>>> import numpy as np
>>> import numpy.linalg as la
>>> np.set_printoptions(precision=3, suppress=True, linewidth=100)
>>> basis = np.array([[0, -2, 0, -3], [0, 2, -2, 2], [-3, 0, 1, 2], [-2, 2, 0, -1]])
>>> rng = np.random.default_rng(1184)
>>> m1 = (rng.random((14, 4)) < 0.25) @ basis
>>> m1
array([[ 0,  0,  0,  0],
       [ 0,  0,  0,  0],
       [-2,  2,  0, -1],
       [ 0,  0,  0,  0],
       [-2,  0,  0, -4],
       [ 0,  0, -2, -1],
       [-3,  0,  1,  2],
       [-2,  2, -2, -2],
       [-3,  2, -1,  4],
       [-3,  0,  1,  2],
       [-5,  2,  1,  1],
       [-3,  0,  1,  2],
       [-3,  0,  1,  2],
       [ 0,  2, -2,  2]])
>>> # row 1 repeats row 0
>>> vec = np.array([-3, -1, -1, 0])
>>> y = m1 @ vec
>>> c, lr = np.zeros(4), 1 / la.norm(m1, 2) ** 2
>>> for i in range(40):
...     c -= lr * m1.T @ (m1 @ c - y)
...     if i % 10 == 0: print(i, round(la.norm(m1 @ c - y), 3))
... 
0 6.592
10 2.861
20 2.081
30 1.515
>>> c
array([-2.822, -0.546, -0.617, -0.027])
>>> basis = m1[[5, 2]].astype(float)
>>> for _ in range(4):
...     idx = la.norm(m1[:, None] - basis, axis=-1).argmin(axis=1)
...     basis = np.array([m1[idx == j].mean(axis=0) for j in range(2)])
... 
>>> idx
array([0, 0, 0, 0, 0, 0, 1, 0, 1, 1, 1, 1, 1, 0])
>>> basis
array([[-0.75 ,  0.75 , -0.75 , -0.75 ],
       [-3.333,  0.667,  0.667,  2.167]])
>>> np.bincount(idx)
array([8, 6])
>>> vec = np.array([-1, 0, -3, 3])
>>> h = np.maximum(m1 @ vec, 0)
>>> np.flatnonzero(h > 1e-9)
array([ 5,  6,  7,  8,  9, 10, 11, 12, 13])
>>> np.tanh(m1 @ vec)
array([ 0.   ,  0.   , -0.762,  0.   , -1.   ,  0.995,  1.   ,  0.964,  1.   ,  1.   ,  1.   ,
        1.   ,  1.   ,  1.   ])
>>> np.maximum(m1 @ (3 * vec), 0)
array([ 0,  0,  0,  0,  0,  9, 18,  6, 54, 18, 15, 18, 18, 36])
>>> J = np.array([[-1, -4, 0, 0, 0, 0],
...     [1, 2, 0, 0, 0, 0],
...     [-5, 0, 0, 0, 0, 0],
...     [0, 0, -1, -4, 0, 0],
...     [0, 0, 1, 2, 0, 0],
...     [0, 0, -5, 0, 0, 0],
...     [0, 0, 0, 0, -1, -4],
...     [0, 0, 0, 0, 1, 2],
...     [0, 0, 0, 0, -5, 0]])
>>> O, V = la.qr(J[:, :5])[0], la.qr(J[:, 5:])[0]
>>> sigma = la.svd(O.T @ V, compute_uv=False)
>>> sigma
array([0.258])
>>> cen = m1 - m1.mean(axis=0)
>>> Uu, sigma, Vh = la.svd(cen, full_matrices=False)
>>> Vh[0] * np.sign(Vh[0, np.abs(Vh[0]).argmax()])
array([-0.48 ,  0.063,  0.264,  0.834])
>>> np.round(cen.mean(axis=0), 3) + 0
array([0., 0., 0., 0.])
>>> la.matrix_rank(cen)
np.int64(4)
>>> np.abs(Vh[-1])
array([0.389, 0.645, 0.657, 0.033])
